$ python -q
>>> import numpy as np
>>> np.set_printoptions(precision=1, suppress=True, linewidth=120)
>>> rd = lambda a: np.round(a, 1) + 0
>>> K = np.loadtxt("out4.csv", delimiter=",")
>>> K
array([[0., 0., 0., 1., 0., 0., 0., 0., 0., 0., 0., 0., 0., 0., 0., 0.],
       [0., 0., 1., 0., 0., 1., 0., 0., 0., 0., 0., 0., 0., 0., 1., 1.],
       [0., 1., 0., 0., 0., 0., 0., 1., 0., 0., 0., 0., 0., 0., 1., 1.],
       [1., 0., 0., 0., 0., 0., 0., 0., 0., 0., 0., 0., 0., 0., 0., 0.],
       [0., 0., 0., 0., 0., 0., 0., 0., 1., 1., 1., 1., 1., 1., 0., 0.],
       [0., 1., 0., 0., 0., 0., 0., 1., 0., 0., 0., 0., 0., 0., 0., 1.],
       [0., 0., 0., 0., 0., 0., 0., 0., 1., 1., 1., 1., 1., 1., 0., 0.],
       [0., 0., 1., 0., 0., 1., 0., 0., 0., 0., 0., 0., 0., 0., 0., 1.],
       [0., 0., 0., 0., 1., 0., 1., 0., 0., 1., 0., 1., 1., 1., 0., 0.],
       [0., 0., 0., 0., 1., 0., 1., 0., 1., 0., 1., 0., 1., 0., 0., 0.],
       [0., 0., 0., 0., 1., 0., 1., 0., 0., 1., 0., 1., 1., 0., 0., 0.],
       [0., 0., 0., 0., 1., 0., 1., 0., 1., 0., 1., 0., 1., 1., 0., 0.],
       [0., 0., 0., 0., 1., 0., 1., 0., 1., 1., 1., 1., 0., 1., 0., 0.],
       [0., 0., 0., 0., 1., 0., 1., 0., 1., 0., 0., 1., 1., 0., 0., 0.],
       [0., 1., 1., 0., 0., 0., 0., 0., 0., 0., 0., 0., 0., 0., 0., 0.],
       [0., 1., 1., 0., 0., 1., 0., 1., 0., 0., 0., 0., 0., 0., 0., 0.]])
>>> # 3 groups of indices that never mix
>>> left, sig, VT = np.linalg.svd(K)
>>> np.argmax(sig[:-1] / (sig[1:] + 1e-6)) + 1
np.int64(13)
>>> M2 = left[:, :13] @ np.diag(sig[:13]) @ VT[:13]
>>> rd(np.linalg.norm(K - M2, 2)), rd(sig[13])
(np.float64(0.0), np.float64(0.0))
>>> np.linalg.matrix_rank(K, rtol=0.05)
np.int64(13)
>>> A = np.load("block16.npy")
>>> A
array([[ 3. ,  3. ,  0.9,  0.2,  2.2,  3.1,  0.4,  2. ,  2.9,  1.6,  1.4,  2. ,  1.6,  2. ,  3. ,  2.1],
       [-1.3, -1.1,  1.1, -0.1,  0.5, -1.4,  0. ,  0.2, -1.2,  1.1, -1.5, -1.7, -0.9,  0. , -1.7,  1.2],
       [ 4.9,  3. ,  3.2,  1.4,  2.3,  3.1, -1.3, -3.9, -1.1,  0.1,  2. ,  6.3, -0.1,  4.8,  3.5,  0.2],
       [ 5.8,  6. ,  4.1,  0.2,  4.9,  5.8,  1.3,  1.6,  4.3,  5.8,  3.1,  3.9,  3.1,  6.1,  5.2,  4.9],
       [-0.7, -3.4,  1.9,  1.8,  1.8, -3.4, -0.4, -3.8, -4.2, -1.8,  0.2,  0.4, -4.2, -1.8, -2.6, -2. ],
       [ 4.8,  3.7,  4.7,  1.1,  6.8,  4. ,  1.6,  2.3,  2.8,  5.3,  3.1,  1.7,  0.7,  3.9,  3.6,  5.5],
       [ 3.1,  3.3,  3. , -0.3,  3.3,  3. , -0.2,  0.4,  1.5,  2.9,  0.9,  1.6,  0.8,  4. ,  3.3,  3.3],
       [-1.5, -2. , -2. ,  1.1, -1.1, -1.3,  1.5,  0. ,  0. , -3.4,  0.4,  0.2, -1.4, -3.6, -1.5, -3. ],
       [ 0.7,  1.6,  0.2, -0.1, -2.4,  0.6, -2.1, -3.1, -2.3, -1.9, -0.5,  4.3, -0.4,  2. ,  1. , -2.2],
       [-2.1, -0.7,  2.6, -1.4,  0.6, -0.7, -1.4,  0.1, -2. ,  2.8, -3. , -3.7, -1. ,  2.1, -0.7,  3.5]])
>>> f, r1 = A[6], A[8]
>>> rd(f @ f)
np.float64(102.1)
>>> rd(f @ r1)
np.float64(2.3)
>>> pr = (f @ r1) / (f @ f) * f
>>> rd(pr)
array([0.1, 0.1, 0.1, 0. , 0.1, 0.1, 0. , 0. , 0. , 0.1, 0. , 0. , 0. , 0.1, 0.1, 0.1])
>>> rd(r1 - pr)
array([ 0.6,  1.5,  0.1, -0.1, -2.5,  0.5, -2.1, -3.1, -2.3, -2. , -0.5,  4.3, -0.4,  1.9,  0.9, -2.3])
